$ ipython --no-banner

In [1]: import numpy as np

In [2]: import numpy.linalg as la

In [3]: np.set_printoptions(precision=2, suppress=True, linewidth=120)

In [4]: def rd(a):
   ...:     return np.round(a, 2) + 0
   ...: 

In [5]: F = np.load("mat.npy")

In [6]: print(F)
[[10  2 10  4]
 [ 5  1  5  2]
 [ 5  1  5  2]
 [10  2 10  4]
 [10  2 10  4]
 [15  3 15  6]
 [10  2 10  4]
 [10  2 10  4]
 [10  2 10  4]]

In [7]: f, r1 = F[2], F[7]

In [8]: print(f @ f)
55

In [9]: p = (f @ r1) / (f @ f) * f

In [10]: print(r1 - p)
[0. 0. 0. 0.]

In [11]: print((r1 - p) @ f)
0.0

In [12]: print(p)
[10.  2. 10.  4.]

In [13]: print(np.outer(f, r1))
[[50 10 50 20]
 [10  2 10  4]
 [50 10 50 20]
 [20  4 20  8]]

In [14]: def softmax(z):
    ...:     e = np.exp(z - z.max(axis=-1, keepdims=True))
    ...:     return e / e.sum(axis=-1, keepdims=True)
    ...: 

In [15]: print(rd(softmax(F).sum(axis=1)))
[1. 1. 1. 1. 1. 1. 1. 1. 1.]

In [16]: S = F @ F.T / np.sqrt(4)

In [17]: print(softmax(S)[3] @ F)
[15.  3. 15.  6.]

In [18]: print(rd(softmax(S)))
[[0. 0. 0. 0. 0. 1. 0. 0. 0.]
 [0. 0. 0. 0. 0. 1. 0. 0. 0.]
 [0. 0. 0. 0. 0. 1. 0. 0. 0.]
 [0. 0. 0. 0. 0. 1. 0. 0. 0.]
 [0. 0. 0. 0. 0. 1. 0. 0. 0.]
 [0. 0. 0. 0. 0. 1. 0. 0. 0.]
 [0. 0. 0. 0. 0. 1. 0. 0. 0.]
 [0. 0. 0. 0. 0. 1. 0. 0. 0.]
 [0. 0. 0. 0. 0. 1. 0. 0. 0.]]

In [19]: print(softmax(S).round(6).argmax(axis=1))
[5 5 5 5 5 5 5 5 5]

In [20]: print(la.lstsq(F[:-1].T, F[-1])[2])
1

In [21]: print(np.abs(np.diag(la.qr(F)[1])) > 1e-9)
[ True False False False]

In [22]: w1 = np.array([[5, -1], [-2, 1], [-5, -1], [-2, -1]])

In [23]: beta = np.array([1, 1])

In [24]: hid = np.maximum(F @ w1 + beta, 0)

In [25]: print(la.matrix_rank(hid))
0

In [26]: print(hid)
[[0 0]
 [0 0]
 [0 0]
 [0 0]
 [0 0]
 [0 0]
 [0 0]
 [0 0]
 [0 0]]

In [27]: Z = np.array([[7, 3], [2, 0]])

In [28]: print(w1 @ Z)
[[ 33  15]
 [-12  -6]
 [-37 -15]
 [-16  -6]]

In [29]: print((hid @ Z).round(6).argmax(axis=1))
[0 0 0 0 0 0 0 0 0]

In [30]: Y = np.array([[1, 1], [1, -1]])

In [31]: rng = np.random.default_rng(11841)

In [32]: feats = np.kron(Y, np.kron(Y, Y))[rng.permutation(8)][:6]

In [33]: print(feats)
[[ 1 -1 -1  1 -1  1  1 -1]
 [ 1 -1  1 -1  1 -1  1 -1]
 [ 1 -1 -1  1  1 -1 -1  1]
 [ 1  1 -1 -1  1  1 -1 -1]
 [ 1 -1  1 -1 -1  1 -1  1]
 [ 1  1 -1 -1 -1 -1  1  1]]

In [34]: f, r1 = feats[2], feats[3]

In [35]: print(f @ r1)
0

In [36]: p = (f @ r1) / (f @ f) * f

In [37]: print(la.matrix_rank(np.outer(f, r1)))
1

In [38]: print(p)
[ 0. -0. -0.  0.  0. -0. -0.  0.]

In [39]: print(F[1] @ F[4])
110

In [40]: print(rd(la.norm(F[1] - F[4])))
7.42

In [41]: print(rd(la.norm(F[1], 1)), rd(la.norm(F[1], np.inf)))
13.0 5.0

In [42]: print(rd(la.norm(F, "nuc")))
43.87

In [43]: print(rd(la.norm(F, axis=1)))
[14.83  7.42  7.42 14.83 14.83 22.25 14.83 14.83 14.83]

In [44]: print(rd(la.norm(F, 2)))
43.87

In [45]: print(rd(la.norm(F) ** 2 / la.norm(F, 2) ** 2))
1.0

In [46]: print(la.norm(F, axis=1).argmax())
5

In [47]: cov = feats.T @ feats

In [48]: print(np.diag(cov))
[6 6 6 6 6 6 6 6]

In [49]: print(np.allclose(cov, cov.T))
True

In [50]: print(np.trace(cov), (feats ** 2).sum())
48 48

In [51]: x = np.array([6, 3, 5, 5, 0, 0, 1, 7])

In [52]: print(np.sign((feats @ x).round(6)))
[-1 -1  1 -1  1  1]

In [53]: print(feats * x)
[[ 6 -3 -5  5  0  0  1 -7]
 [ 6 -3  5 -5  0  0  1 -7]
 [ 6 -3 -5  5  0  0 -1  7]
 [ 6  3 -5 -5  0  0 -1 -7]
 [ 6 -3  5 -5  0  0 -1  7]
 [ 6  3 -5 -5  0  0  1  7]]

In [54]: print(feats @ x)
[-3 -3  9 -9  9  7]

In [55]: print(feats @ (2 * x))
[ -6  -6  18 -18  18  14]

In [56]: X = np.array([[3, 1, 3, 1], [3, 1, 3, 1], [3, 1, 3, 1], [3, 1, 3, 1]])

In [57]: print([round(float(x), 2) for x in la.svd(X, compute_uv=False)[:3]])
[8.94, 0.0, 0.0]

In [58]: print(la.matrix_rank(X, rtol=0.1))
1

In [59]: Y = X[0, 0] * X[1:] - np.outer(X[1:, 0], X[0])

In [60]: print(Y)
[[0 0 0 0]
 [0 0 0 0]
 [0 0 0 0]]

In [61]: print(np.flatnonzero(~Y.round(6).any(axis=1)))
[0 1 2]

In [62]: print(X[:, 0] / X[0, 0])
[1. 1. 1. 1.]

In [63]: A = np.load("block10.npy")

In [64]: print(rd(A))
[[-0.04 -0.08  0.74  0.48  0.39 -0.24]
 [ 0.07 -0.61 -0.08  0.27 -0.58 -0.45]
 [-0.04 -0.41 -0.13 -0.54  0.55 -0.46]
 [ 0.04 -0.65  0.22 -0.12  0.05  0.71]
 [-0.99 -0.04  0.02 -0.03 -0.1   0.01]
 [-0.07 -0.16 -0.62  0.62  0.44  0.12]]

In [65]: Y = la.inv(A)

In [66]: print(rd(la.det(A) * Y))
[[ 0.04 -0.07  0.04 -0.04  0.99  0.07]
 [ 0.08  0.61  0.41  0.65  0.04  0.16]
 [-0.74  0.08  0.13 -0.22 -0.02  0.62]
 [-0.48 -0.27  0.54  0.12  0.03 -0.62]
 [-0.39  0.58 -0.55 -0.05  0.1  -0.44]
 [ 0.24  0.45  0.46 -0.71 -0.01 -0.12]]

In [67]: print((np.abs(Y) > 1e-9).astype(int))
[[1 1 1 1 1 1]
 [1 1 1 1 1 1]
 [1 1 1 1 1 1]
 [1 1 1 1 1 1]
 [1 1 1 1 1 1]
 [1 1 1 1 1 1]]

In [68]: print(rd(la.cond(A)))
1.0

In [69]: print(rd(la.det(A) * la.det(Y)))
1.0

In [70]: x = np.array([0, 2, 3, 2, 1, 2])

In [71]: print(rd(A @ (2 * x)))
[ 5.87 -4.83 -5.34  1.17 -0.29 -0.49]

In [72]: print(rd(A @ x))
[ 2.94 -2.41 -2.67  0.58 -0.14 -0.25]

In [73]: print(rd((A * x).sum(axis=1)))
[ 2.94 -2.41 -2.67  0.58 -0.14 -0.25]

In [74]: print(la.norm(A @ x) <= la.norm(A, 2) * la.norm(x) + 1e-9)
True

In [75]: q, evecs = la.qr(A[:, :4])[0], la.qr(A[:, 4:])[0]

In [76]: sigma = la.svd(q.T @ evecs, compute_uv=False)

In [77]: print(rd(sigma))
[0. 0.]

In [78]: print(rd(np.degrees(np.arccos(sigma.clip(0, 1)))))
[90. 90.]

In [79]: x = np.array([4, 4, 8, 4, 7, 0])

In [80]: print(rd(la.inv(A)))
[[-0.04  0.07 -0.04  0.04 -0.99 -0.07]
 [-0.08 -0.61 -0.41 -0.65 -0.04 -0.16]
 [ 0.74 -0.08 -0.13  0.22  0.02 -0.62]
 [ 0.48  0.27 -0.54 -0.12 -0.03  0.62]
 [ 0.39 -0.58  0.55  0.05 -0.1   0.44]
 [-0.24 -0.45 -0.46  0.71  0.01  0.12]]

In [81]: print(rd(np.abs(la.eigvals(A))))
[1. 1. 1. 1. 1. 1.]

In [82]: print(rd(A.T @ (A @ x)))
[4. 4. 8. 4. 7. 0.]

In [83]: print(6 - la.matrix_rank(A - np.eye(6), tol=1e-8))
1

In [84]: arr = np.load("data.npy")

In [85]: print(rd(arr))
[[-3.95 -2.14 -1.25 -1.44 -0.55 -0.47 -0.8 ]
 [-1.46 -0.97 -0.31  0.54 -4.01  2.   -1.22]
 [ 1.31  0.9   0.27 -0.61  4.04 -2.05  1.2 ]
 [ 1.35  0.92  0.28 -0.59  4.03 -2.04  1.21]
 [-3.58 -2.01 -1.07 -0.83 -2.18  0.54 -1.14]
 [ 3.52  1.99  1.05  0.77  2.29 -0.61  1.15]
 [-3.93 -2.1  -1.27 -1.57 -0.06 -0.75 -0.68]
 [ 1.78  0.78  0.71  1.7  -3.47  2.34 -0.54]
 [ 2.72  1.61  0.75  0.16  3.31 -1.36  1.27]
 [-3.49 -1.79 -1.19 -1.84  1.52 -1.57 -0.22]
 [ 1.31  0.9   0.27 -0.61  4.04 -2.06  1.2 ]
 [ 0.15 -0.12  0.21  1.21 -4.1   2.38 -0.97]
 [-1.39 -0.94 -0.29  0.57 -4.02  2.03 -1.21]
 [-3.77 -2.09 -1.15 -1.04 -1.7   0.22 -1.05]
 [-3.35 -1.91 -0.98 -0.62 -2.58  0.81 -1.2 ]
 [ 2.43  1.47  0.65 -0.02  3.54 -1.55  1.27]]

In [86]: cen = arr - arr.mean(axis=0)

In [87]: Uu, sigma, Vt = la.svd(cen, full_matrices=False)

In [88]: print(rd(cen.mean(axis=0)))
[0. 0. 0. 0. 0. 0. 0.]

In [89]: print(np.abs(Vt[0]).argmax())
4

In [90]: print(rd(Vt[0] * np.sign(Vt[0, np.abs(Vt[0]).argmax()])))
[ 0.51  0.31  0.14  0.01  0.69 -0.29  0.25]

In [91]: print(np.searchsorted(np.cumsum(sigma ** 2) / (sigma ** 2).sum(), 0.9) + 1)
2

In [92]: print(la.matrix_rank(cen))
2

In [93]: print(rd(sigma ** 2 / (sigma ** 2).sum()))
[0.71 0.29 0.   0.   0.   0.   0.  ]

In [94]: cov = np.cov(arr, rowvar=False)

In [95]: print(np.argsort(-arr.std(axis=0).round(6), kind="stable"))
[4 0 5 1 6 3 2]

In [96]: print(rd(np.median(arr, axis=0)))
[-0.62 -0.53 -0.04 -0.6  -0.31 -0.54 -0.61]

In [97]: print(rd(arr.std(axis=0)))
[2.66 1.5  0.8  0.99 3.12 1.59 1.06]

In [98]: print(rd(np.corrcoef(arr[:, 5], arr[:, 6])[0, 1]))
-0.78

In [99]: Y = arr + rng.integers(-2, 3, (16, 2)) @ rng.integers(-2, 3, (2, 7))

In [100]: print(rd(Y))
[[-7.95 -6.14  2.75 -5.44  1.45 -0.47 -4.8 ]
 [-3.46 -2.97  1.69 -1.46 -3.01  2.   -3.22]
 [ 2.31  3.9  -3.73  3.39  3.04 -3.05  5.2 ]
 [ 0.35 -2.08  4.28 -4.59  5.03 -1.04 -2.79]
 [ 0.42 -2.01  0.93 -2.83 -3.18  2.54 -3.14]
 [-0.48  1.99 -0.95  2.77  3.29 -2.61  3.15]
 [-5.93 -8.1   6.73 -9.57  1.94  1.25 -8.68]
 [ 5.78  4.78 -3.29  5.7  -5.47  2.34  3.46]
 [ 6.72  5.61 -3.25  4.16  1.31 -1.36  5.27]
 [ 0.51 -1.79  0.81 -3.84  0.52  0.43 -2.22]
 [ 2.31 -0.1   2.27 -2.61  4.04 -1.06 -0.8 ]
 [ 0.15  3.88 -5.79  7.21 -5.1   0.38  5.03]
 [-3.39  1.06 -4.29  4.57 -4.02  0.03  2.79]
 [-1.77 -0.09 -3.15  0.96 -2.7   0.22  0.95]
 [-0.35 -0.91 -0.98 -0.62 -3.58  1.81 -1.2 ]
 [-0.57  0.47  0.65 -0.02  4.54 -2.55  1.27]]

In [101]: print(np.abs(Y - arr).sum(axis=1))
[22. 11. 18. 18. 13. 13. 36. 22. 22. 13.  9. 25. 18. 11.  6.  6.]

In [102]: print(la.matrix_rank(Y - arr, tol=1e-8))
2

In [103]: print(rd(la.svd(Y - arr, compute_uv=False)))
[28.72 12.5   0.    0.    0.    0.    0.  ]
